% python3 -q
>>> import numpy as np
>>> from numpy import linalg as LA
>>> np.set_printoptions(precision=2, suppress=True, linewidth=120, legacy="1.25")
>>> rd = lambda a: np.round(a, 2) + 0
>>> data = np.loadtxt("arr.csv", delimiter=",")
>>> data
array([[ 0.,  1.,  0., -3.,  2., -2.,  0., -2.,  3.,  3.],
       [-1.,  0.,  1.,  1.,  2., -5.,  1., -1.,  1.,  5.],
       [ 0., -1.,  0.,  4.,  0., -2.,  1.,  1., -2., -3.],
       [ 3., -1., -4.,  0., -3., -1.,  2.,  3.,  6., -1.],
       [-2., -2.,  0.,  3.,  0., -2.,  6.,  1., -4.,  3.],
       [ 2.,  5.,  2.,  1.,  2.,  0.,  0., -6.,  2., -3.],
       [ 0., -1., -1., -2., -6.,  0.,  0.,  0.,  0.,  2.],
       [ 2.,  1., -1., -3., -1.,  6.,  0.,  0., -4.,  4.],
       [-3., -1.,  2., -6.,  4., -2.,  0.,  4.,  0., -1.],
       [-3., -5.,  3.,  1., -3.,  3., -2., -4.,  1.,  0.]])
>>> np.abs(data).max()
6.0
>>> np.count_nonzero(data)
78
>>> vec = np.array([3, 1, 1, 1, 2, 0, 0, 2, 2, 0])
>>> rhs = data @ vec
>>> rhs
array([  4.,   3.,   1.,  16., -11.,  10., -16.,  -7.,   2., -22.])
>>> rd(LA.solve(data, rhs + data[:, 1]))
array([3., 2., 1., 1., 2., 0., 0., 2., 2., 0.])
>>> rd(LA.solve(data.T, data[1]))
array([0., 1., 0., 0., 0., 0., 0., 0., 0., 0.])
>>> rd(LA.solve(data, data[:, 8]))
array([0., 0., 0., 0., 0., 0., 0., 0., 1., 0.])
>>> f = np.array([1, 1, 2, 0, 0, 3, 3, 0, 1, 2])
>>> M2 = data + np.outer(f, np.eye(10)[9])
>>> LA.matrix_rank(LA.inv(M2) - LA.inv(data), tol=1e-8)
1
>>> rng = np.random.default_rng(760)
>>> idx = rng.permutation(10)
>>> M2 = data[:, idx] * rng.choice([-1, 1], 10)
>>> M2
array([[-0., -0., -2.,  3.,  2.,  2.,  3., -3.,  1., -0.],
       [ 1., -1., -1., -1.,  5.,  2.,  1., -5.,  0., -1.],
       [-0., -0.,  1., -4.,  2.,  0., -2.,  3., -1., -1.],
       [-3.,  4.,  3., -0.,  1., -3.,  6.,  1., -1., -2.],
       [ 2., -0.,  1., -3.,  2.,  0., -4., -3., -2., -6.],
       [-2., -2., -6., -1., -0.,  2.,  2.,  3.,  5., -0.],
       [-0.,  1.,  0.,  2., -0., -6.,  0., -2., -1., -0.],
       [-2.,  1.,  0.,  3., -6., -1., -4., -4.,  1., -0.],
       [ 3., -2.,  4.,  6.,  2.,  4.,  0.,  1., -1., -0.],
       [ 3., -3., -4., -1., -3., -3.,  1., -0., -5.,  2.]])
>>> Uu, _, VT = LA.svd(data.T @ M2)
>>> idx
array([0, 2, 7, 3, 5, 4, 8, 9, 1, 6])
>>> rd(LA.lstsq(data, M2)[0])
array([[-1.,  0.,  0.,  0.,  0.,  0.,  0.,  0.,  0.,  0.],
       [ 0.,  0.,  0.,  0.,  0.,  0.,  0.,  0.,  1.,  0.],
       [ 0., -1.,  0.,  0.,  0.,  0.,  0.,  0.,  0.,  0.],
       [ 0.,  0.,  0., -1.,  0.,  0.,  0.,  0.,  0.,  0.],
       [ 0.,  0.,  0.,  0.,  0.,  1.,  0.,  0.,  0.,  0.],
       [ 0.,  0.,  0.,  0., -1.,  0.,  0.,  0.,  0.,  0.],
       [ 0.,  0.,  0.,  0.,  0.,  0.,  0.,  0.,  0., -1.],
       [ 0.,  0.,  1.,  0.,  0.,  0.,  0.,  0.,  0.,  0.],
       [ 0.,  0.,  0.,  0.,  0.,  0.,  1.,  0.,  0.,  0.],
       [ 0.,  0.,  0.,  0.,  0.,  0.,  0., -1.,  0.,  0.]])
>>> M = np.loadtxt("w.csv", delimiter=",")
>>> M
array([[ 3., -8., -4.,  9.,  0., -3.,  0., -2.,  0.,  0.,  0.,  0.],
       [-9.,  7.,  3.,  0.,  0., -9.,  0., -8.,  0.,  0.,  0.,  0.],
       [-3., -3., -7., -3.,  0., -9.,  0., -2.,  0.,  0.,  0.,  0.],
       [ 0., -3., -9.,  5.,  0.,  3.,  0., -3.,  0.,  0.,  0.,  0.],
       [ 0.,  0.,  0.,  0.,  3.,  0.,  0.,  0.,  0., -1.,  0., -4.],
       [-2., -6., -3., -7.,  0.,  2.,  0., -7.,  0.,  0.,  0.,  0.],
       [ 0.,  0.,  0.,  0.,  0.,  0.,  0.,  0.,  6.,  0.,  0.,  0.],
       [ 2.,  2.,  4., -5.,  0.,  0.,  0.,  6.,  0.,  0.,  0.,  0.],
       [ 0.,  0.,  0.,  0.,  0.,  0., -2.,  0., -1.,  0., -6.,  0.],
       [ 0.,  0.,  0.,  0.,  6.,  0.,  0.,  0.,  0., -2.,  0.,  5.],
       [ 0.,  0.,  0.,  0.,  0.,  0.,  0.,  0., -2.,  0.,  0.,  0.],
       [ 0.,  0.,  0.,  0.,  8.,  0.,  0.,  0.,  0., -2.,  0., -4.]])
>>> blk = np.stack([data, 5 * data, data[::-1]])
>>> (blk @ data.T).shape
(3, 10, 10)
>>> LA.matrix_rank(blk)
array([10, 10, 10])
>>> rd(LA.norm(blk, axis=(1, 2)))
array([ 26.31, 131.53,  26.31])
>>> ang = rng.uniform(0, 2 * np.pi, 26)
>>> Q, _ = LA.qr(np.array([[0.8, -0.2],
...     [0.5, 0.8],
...     [-0.1, 0.4],
...     [-1.4, 1.5],
...     [-0.2, 0.5],
...     [-0.2, -1.2]]))
>>> J = 5 * np.c_[np.cos(ang), np.sin(ang)] @ Q.T
>>> rd(J)
array([[-2.38, -1.66,  0.23,  3.95,  0.51,  0.83],
       [ 0.55,  2.73,  0.9 ,  2.01,  1.03, -3.37],
       [-1.13, -3.07, -0.81, -0.94, -0.86,  3.47],
       [-1.83, -3.19, -0.6 ,  0.67, -0.54,  3.22],
       [ 0.38, -1.91, -0.92, -3.34, -1.14,  2.81],
       [-1.01,  1.17,  0.85,  3.99,  1.12, -2.17],
       [-2.4 , -1.75,  0.2 ,  3.88,  0.48,  0.94],
       [ 1.17,  3.08,  0.81,  0.88,  0.85, -3.47],
       [-0.85, -2.93, -0.86, -1.48, -0.95,  3.45],
       [ 0.43,  2.64,  0.91,  2.21,  1.05, -3.32],
       [ 1.26,  3.11,  0.79,  0.7 ,  0.82, -3.46],
       [ 0.88,  2.94,  0.86,  1.44,  0.94, -3.45],
       [-0.48, -2.68, -0.91, -2.12, -1.04,  3.34],
       [ 2.4 ,  2.62,  0.16, -2.8 , -0.05, -2.12],
       [ 1.08,  3.04,  0.82,  1.05,  0.88, -3.47],
       [ 2.24,  1.13, -0.39, -4.25, -0.69, -0.19],
       [-1.93, -0.35,  0.58,  4.43,  0.89, -0.67],
       [-0.97,  1.21,  0.86,  3.96,  1.13, -2.22],
       [-0.9 , -2.95, -0.86, -1.39, -0.94,  3.45],
       [ 0.11,  2.38,  0.93,  2.69,  1.1 , -3.16],
       [-2.41, -1.83,  0.17,  3.81,  0.44,  1.04],
       [-0.48,  1.81,  0.91,  3.46,  1.14, -2.72],
       [ 1.34, -0.69, -0.79, -4.24, -1.08,  1.73],
       [ 1.86,  0.23, -0.61, -4.43, -0.92,  0.8 ],
       [ 2.3 ,  2.87,  0.29, -2.24,  0.12, -2.51],
       [ 0.57,  2.75,  0.9 ,  1.97,  1.02, -3.37]])
>>> np.abs(np.diag(LA.qr(J)[1])) > 1e-9
array([ True,  True, False, False, False, False])
>>> np.allclose(J[:-1].T @ LA.lstsq(J[:-1].T, J[-1])[0], J[-1])
True
